$ python3 -q
>>> import numpy as np
>>> np.set_printoptions(precision=2, suppress=True, linewidth=160, legacy="1.25")
>>> A = np.maximum(np.array([[-8, -2],
...     [-7, 3],
...     [6, -1],
...     [4, -2],
...     [9, 3],
...     [5, -9],
...     [-3, -8],
...     [3, 8],
...     [1, 0],
...     [3, 9],
...     [-4, 6],
...     [2, 8],
...     [-4, 1],
...     [-2, 0],
...     [-1, 4],
...     [-6, 1],
...     [6, -5],
...     [1, -7],
...     [8, -3],
...     [-4, 4],
...     [-4, 0]]) @ np.array([[0, 0, 0, -2], [1, 2, -3, -3]]) + np.array([3, -9, 3, -1]), 0)
>>> print(A)
[[ 1  0  9 21]
 [ 6  0  0  4]
 [ 2  0  6  0]
 [ 1  0  9  0]
 [ 6  0  0  0]
 [ 0  0 30 16]
 [ 0  0 27 29]
 [11  7  0  0]
 [ 3  0  3  0]
 [12  9  0  0]
 [ 9  3  0  0]
 [11  7  0  0]
 [ 4  0  0  4]
 [ 3  0  3  3]
 [ 7  0  0  0]
 [ 4  0  0  8]
 [ 0  0 18  2]
 [ 0  0 24 18]
 [ 0  0 12  0]
 [ 7  0  0  0]
 [ 3  0  3  7]]
>>> # rows 7 and 11 are equal
>>> W2 = A[[10, 18]].astype(float)
>>> for _ in range(4):
...     idx = np.linalg.norm(A[:, None] - W2, axis=-1).argmin(axis=1)
...     W2 = np.array([A[idx == j].mean(axis=0) for j in range(2)])
... 
>>> print(idx)
[1 0 0 0 0 1 1 0 0 0 0 0 0 0 0 0 1 1 0 0 0]
>>> print(np.abs(W2[1] - W2[0]).argmax())
2
>>> print(W2)
[[ 5.56  1.62  2.25  1.62]
 [ 0.2   0.   21.6  17.2 ]]
>>> M = np.loadtxt("w.csv", delimiter=",")
>>> print(M)
[[-27.88 -30.07 -11.96 -28.02 -28.42  -0.04 -11.03]
 [ 48.85  29.73  29.71  34.04  28.16  17.97  13.97]
 [-10.98  18.13   6.2   -9.81  24.31 -18.15 -13.91]
 [ 21.18   0.28  18.14   5.95  -0.45  17.77   2.54]
 [  3.7   20.97  11.94   1.4   24.6   -9.3   -6.82]
 [ 22.99  11.43  30.3    2.1   15.99  13.6   -4.95]
 [  7.59   6.22  12.79  -0.18   8.42   4.02  -3.06]]
>>> left, sig, Vh = np.linalg.svd(M)
>>> print(sig)
[112.54  54.14  33.73   0.82   0.58   0.28   0.06]
>>> other = left[:, :3] @ np.diag(sig[:3]) @ Vh[:3]
>>> print(np.round(np.abs(M - other).max(), 2))
0.38
>>> print(np.linalg.matrix_rank(other))
3
>>> print(np.linalg.norm(M, axis=1))
[59.49 81.38 41.2  33.7  36.55 45.24 18.88]
>>> print(np.round(np.linalg.norm(M, 2), 2))
112.54
>>> print(round(float(np.linalg.norm(M, 1)), 2), np.round(np.linalg.norm(M, np.inf), 2))
143.17 202.43
>>> print(round(float(np.linalg.norm(M[2] - M[0])), 2))
79.92
>>> print(np.round(np.linalg.norm(M) ** 2 / np.linalg.norm(M, 2) ** 2, 2))
1.32
>>> print(round(float(np.linalg.norm(M[2], 1)), 2), round(float(np.linalg.norm(M[2], np.inf)), 2))
101.49 24.31
>>> print(np.linalg.norm(M, axis=0))
[65.82 52.21 51.16 45.63 55.89 35.44 24.44]
>>> other = np.array([[-1, -1], [-1, 2], [1, 1], [2, 2], [1, 0], [-2, 1], [2, 2]])
>>> print(np.vstack([M, other.T]).shape)
(9, 7)
>>> other @ M
Traceback (most recent call last):
  File "<python-input-26>", line 1, in <module>
    other @ M
    ~~~~~~^~~
ValueError: matmul: Input operand 1 has a mismatch in its core dimension 0, with gufunc signature (n?,k),(k,m?)->(n?,m?) (size 7 is different from 2)
>>> W0 = np.loadtxt("x.csv", delimiter=",")
>>> print(W0)
[[ -9.98  -1.15 -25.66  25.86   0.66]
 [-10.26  -2.57 -26.24  25.9   -1.02]
 [ 27.9   11.79  -4.92  61.69 -30.38]
 [-11.17  -0.22 -26.31  24.52  -0.95]
 [ 28.14  10.39  -3.1   62.19 -27.99]
 [ 30.34  12.26  -3.3   62.01 -29.88]
 [-10.71  -1.21 -26.85  27.33   1.13]
 [ -7.48  -1.13 -26.63  25.47  -0.99]
 [-11.94  -1.07 -26.58  27.12   0.11]
 [ 28.87  10.5   -3.76  61.5  -28.65]
 [ 32.29  -1.48  -6.92  -2.67 -39.91]
 [ 32.84  -1.24  -4.85  -3.09 -36.78]
 [ 27.99  10.09  -3.5   61.58 -30.9 ]
 [ 33.05  -3.52  -5.58  -3.42 -37.07]
 [-10.84  -3.44 -25.96  26.    -0.86]
 [ 32.94  -1.88  -5.84  -3.67 -36.8 ]
 [ 32.1   -2.48  -4.96  -4.01 -36.89]
 [ 28.13  13.12  -4.45  62.77 -31.29]
 [ 30.86  -3.28  -5.56  -3.91 -40.05]
 [ 32.04  -2.52  -4.43  -3.08 -37.72]
 [ 29.19  12.98  -1.8   62.68 -29.35]
 [ -9.96  -2.8  -26.32  24.96   1.2 ]]
>>> D = np.linalg.norm(W0[:, None] - W0[None], axis=-1)
>>> print(np.unravel_index(D.round(6).argmax(), D.shape))
(6, 18)
>>> print(D[:5, :5])
[[ 0.    2.29 65.42  2.66 65.08]
 [ 2.29  0.   65.27  2.87 64.98]
 [65.42 65.27  0.   66.15  3.36]
 [ 2.66  2.87 66.15  0.   65.93]
 [65.08 64.98  3.36 65.93  0.  ]]
>>> print(D[7].round(6).argsort(kind="stable")[:4])
[ 7  0  1 21]
>>> print(D.mean(axis=1).argmax())
18
>>> print(np.flatnonzero(D[7] < D.mean() / 2))
[ 0  1  3  6  7  8 14 21]
>>> r0, r1 = W0[1], W0[3]
>>> print(round(r0 @ r1, 2))
1441.58
>>> pr = (r0 @ r1) / (r0 @ r0) * r0
>>> print(r1 - pr)
[-1.12  2.3  -0.62 -0.84  0.05]
>>> x0 = np.array([1, 2, 2, 2, 0])
>>> h1 = np.maximum(W0 @ x0, 0)
>>> print(np.flatnonzero(h1 > 1e-9))
[ 2  4  5  9 10 11 12 13 15 16 17 18 19 20]
>>> J = np.load("mat.npy")
>>> print(J)
[[0.27 0.27 0.15 0.27 0.15 0.09]
 [0.27 0.27 0.15 0.27 0.15 0.09]
 [0.15 0.15 0.08 0.15 0.08 0.05]
 [0.27 0.27 0.15 0.27 0.15 0.09]
 [0.15 0.15 0.08 0.15 0.08 0.05]
 [0.09 0.09 0.05 0.09 0.05 0.03]]
>>> left, sig, Vh = np.linalg.svd(J)
>>> evecs = Vh[:(sig > 1e-8).sum()]
>>> rng = np.random.default_rng(605)
>>> x0 = J[4] + 2 * J[1] + rng.integers(2) * np.eye(6)[4]
>>> print(x0)
[0.69 0.69 0.38 0.69 0.38 0.23]
>>> print(np.diag(evecs.T @ evecs))
[0.27 0.27 0.08 0.27 0.08 0.03]
>>> print(np.linalg.matrix_rank(np.vstack([J, x0])))
1
>>> print(np.allclose(evecs.T @ evecs @ x0, x0))
True
>>> print(round(np.linalg.norm(x0 - evecs.T @ evecs @ x0), 2))
0.0
>>> rk = np.linalg.matrix_rank(J)
>>> print(rk)
1
>>> null = np.linalg.svd(J)[2][rk:].T
>>> print([int(np.linalg.matrix_rank(np.delete(J, i, axis=0))) for i in range(6)])
[1, 1, 1, 1, 1, 1]
>>> print([int(np.linalg.matrix_rank(J[:i])) for i in range(1, len(J) + 1)])
[1, 1, 1, 1, 1, 1]
>>> print(np.allclose(J @ null, 0))
True
>>> print(null @ null.T)
[[ 0.73 -0.27 -0.15 -0.27 -0.15 -0.09]
 [-0.27  0.73 -0.15 -0.27 -0.15 -0.09]
 [-0.15 -0.15  0.92 -0.15 -0.08 -0.05]
 [-0.27 -0.27 -0.15  0.73 -0.15 -0.09]
 [-0.15 -0.15 -0.08 -0.15  0.92 -0.05]
 [-0.09 -0.09 -0.05 -0.09 -0.05  0.97]]
>>> w, evecs = np.linalg.eigh(J)
>>> x0 = np.array([1, -3, -8, 0, 0, 0])
>>> print((np.sign(evecs[:, -1].round(6)) == np.sign(evecs[0, -1].round(6))).astype(int))
[1 1 1 1 1 1]
>>> print(np.round(np.linalg.eigvalsh(J[1:, 1:]), 2) + 0)
[0.   0.   0.   0.   0.73]
>>> print(round(float(x0 @ J @ x0), 2))
11.14
>>> feats = np.load("arr.npy")
>>> print(feats)
[[ 1.32  1.04 -4.87 -0.62  3.59  6.55]
 [-1.37  1.11 -5.16 -1.42  6.38  5.91]
 [ 0.23  2.46 -5.62 -1.34  4.54  5.59]
 [-1.97  0.97 -7.87 -1.67  4.7   5.88]
 [-1.04  0.02 -5.98 -2.13  3.73  5.1 ]
 [ 0.82  5.47 -2.68  5.33  1.06  1.34]
 [-1.13  1.25 -6.27 -0.69  6.1   5.8 ]
 [-0.04  5.17 -1.59  5.51 -0.08  2.52]
 [ 1.19  4.99 -2.24  4.12 -0.55  4.23]
 [-1.67  1.21 -5.12 -1.52  3.9   6.53]
 [-0.26  6.98 -2.08  6.13  0.34  2.82]
 [-0.85  1.09 -6.76  0.36  7.57  7.09]
 [ 1.06  6.57 -0.89  4.4   1.25  2.5 ]
 [-0.82  5.07 -2.18  6.11  0.86  1.74]
 [ 0.44  5.03 -0.69  4.62  0.89  2.71]
 [-1.6   1.04 -7.29  1.52  4.79  7.5 ]
 [-0.01  5.55 -1.84  4.95  0.81  2.7 ]
 [-2.09  0.9  -5.75 -0.29  3.97  6.59]
 [-1.14 -0.01 -6.21 -0.25  6.55  4.04]
 [-2.06  1.77 -6.2  -2.2   4.75  6.84]]
>>> D = np.linalg.norm(A[:, None] - A[None], axis=-1)
>>> print((D + 1e9 * np.eye(21)).round(6).argmin(axis=1))
[17 12  3  2 14 17 17 11 13  7 14  7  1  8 19 20 18  5  3 14 15]
>>> print(np.linalg.matrix_rank(D ** 2))
6
>>> print(np.flatnonzero(D[7] < D.mean() / 2))
[ 7  9 10 11]
>>> print(np.unravel_index(D.round(6).argmax(), D.shape))
(6, 9)
>>> other = np.array([[-4, -9, -8, 2, -9]])
>>> E = other.T @ other
>>> print(E)
[[ 16  36  32  -8  36]
 [ 36  81  72 -18  81]
 [ 32  72  64 -16  72]
 [ -8 -18 -16   4 -18]
 [ 36  81  72 -18  81]]
>>> # symmetric, so the eigenvalues are real
>>> print(np.linalg.cond(E) > 100)
True
>>> print(np.argsort(-np.linalg.norm(E, axis=0).round(6), kind="stable")[:3])
[1 4 2]
>>> cov = E.T @ E
>>> print(np.trace(cov), (E ** 2).sum())
60516 60516
>>> print(np.allclose(cov, cov.T))
True
>>> print(np.round(np.linalg.svd(E, compute_uv=False) ** 2, 2) + 0)
[60516.     0.     0.     0.     0.]
>>> print(np.round(np.linalg.eigvalsh(cov)[::-1], 2) + 0)
[60516.     0.     0.     0.     0.]
>>> print(np.linalg.matrix_rank(cov))
1
>>> r0 = np.array([0, 4, 0])
>>> print(np.polyval(r0, E[4]))
[144 324 288 -72 324]
>>> print(np.array([np.convolve(row, r0, "same") for row in E]))
[[ 64 144 128 -32 144]
 [144 324 288 -72 324]
 [128 288 256 -64 288]
 [-32 -72 -64  16 -72]
 [144 324 288 -72 324]]
>>> print(np.cross(E[4, :3], E[0, :3]))
[0 0 0]
>>> idx = rng.integers(0, 3, 5)
>>> arr = np.array([[-3, -9, -8, 9, -7],
...     [1, -7, -6, 5, -7],
...     [9, -5, 4, 4, -2],
...     [9, 5, 6, -4, 3],
...     [1, 1, 4, 3, 0]]) * (idx[:, None] == idx)
>>> print(arr)
[[-3  0  0  0  0]
 [ 0 -7 -6  5  0]
 [ 0 -5  4  4  0]
 [ 0  5  6 -4  0]
 [ 0  0  0  0  0]]
>>> # rows and columns are dependent
>>> left, sig, Vh = np.linalg.svd(arr)
>>> evecs = Vh[:(sig > 1e-8).sum()]
>>> x0 = arr[4] + 2 * arr[2] + rng.integers(2) * np.eye(5)[4]
>>> print(x0)
[  0. -10.   8.   8.   1.]
>>> print(np.round(evecs.T @ evecs, 2) + 0)
[[1. 0. 0. 0. 0.]
 [0. 1. 0. 0. 0.]
 [0. 0. 1. 0. 0.]
 [0. 0. 0. 1. 0.]
 [0. 0. 0. 0. 0.]]
>>> print(np.linalg.matrix_rank(np.vstack([arr, x0])))
5
>>> print(round(np.linalg.norm(x0 - evecs.T @ evecs @ x0), 2))
1.0
>>> print(np.round(np.trace(np.linalg.pinv(arr) @ arr), 2))
4.0
>>> print(np.linalg.lstsq(arr[:-1].T, arr[-1])[2])
4
>>> print(np.abs(np.diag(np.linalg.qr(arr)[1])) > 1e-9)
[ True  True  True  True False]
>>> print(np.allclose(arr[:-1].T @ np.linalg.lstsq(arr[:-1].T, arr[-1])[0], arr[-1]))
True
>>> left, sig, Vh = np.linalg.svd(W0)
>>> print(np.argmax(sig[:-1] / (sig[1:] + 1e-6)) + 1)
3
>>> other = left[:, :3] @ np.diag(sig[:3]) @ Vh[:3]
>>> print(round(np.linalg.norm(W0 - other, 2), 2), round(float(sig[3]), 2))
4.88 4.88
>>> print(round(np.abs(W0 - other).max(), 2))
1.68
>>> other = np.c_[feats[:, :5] @ np.array([[8, -8, -9, 8, 0],
...     [3, -7, 7, -6, -1],
...     [8, 9, -1, -2, 9],
...     [-3, 6, 3, 3, -5],
...     [7, 1, -9, 8, -7]]), np.array([5, 4, 9, 9, 4, 5, 3, 2, 9, 7, 0, 8, 7, 4, 2, 1, 9, 2, 6, 1])]
>>> print(other)
[[   1.71  -61.8   -33.9    40.92  -66.9     5.  ]
 [   0.01  -45.39  -36.42   39.48  -85.11    4.  ]
 [   0.06  -73.14  -24.11   30.62  -78.12    9.  ]
 [ -37.9   -67.18  -14.92   26.75  -96.35    9.  ]
 [ -23.6   -54.69  -24.48   26.97  -69.3     4.  ]
 [  -7.04  -35.93   40.04    3.57  -63.66    5.  ]
 [ -10.68  -54.18  -31.78   42.73  -96.93    3.  ]
 [ -14.62  -17.2    55.39  -12.27  -46.47    2.  ]
 [  -9.64  -40.44   43.77   -7.98  -41.9     9.  ]
 [ -18.83  -46.41  -11.04   16.26  -66.99    7.  ]
 [ -13.79  -28.38   68.61  -18.69  -58.73    0.  ]
 [  -5.7   -51.94  -45.01   61.82 -116.72    8.  ]
 [  16.62  -34.83   39.29   -5.96  -45.33    7.  ]
 [ -21.1   -11.03   55.64   -7.41  -61.26    4.  ]
 [   5.46  -16.33   37.79   -4.3   -40.57    2.  ]
 [ -39.03  -46.18   -9.58   38.42 -107.78    1.  ]
 [  -7.33  -24.82   48.34   -8.37  -52.53    9.  ]
 [ -31.36  -39.1    -5.74   20.27  -78.99    2.  ]
 [ -12.23  -41.65  -43.3    55.01 -100.48    6.  ]
 [ -20.92  -60.16  -12.22   16.7   -79.82    1.  ]]
>>> print(np.linalg.matrix_rank(np.c_[feats, other]))
7
>>> print(np.linalg.matrix_rank(other))
6
>>> print(np.round(np.linalg.norm(other - feats @ np.linalg.lstsq(feats, other)[0], axis=0), 2) + 0)
[ 0.    0.    0.    0.    0.   11.38]
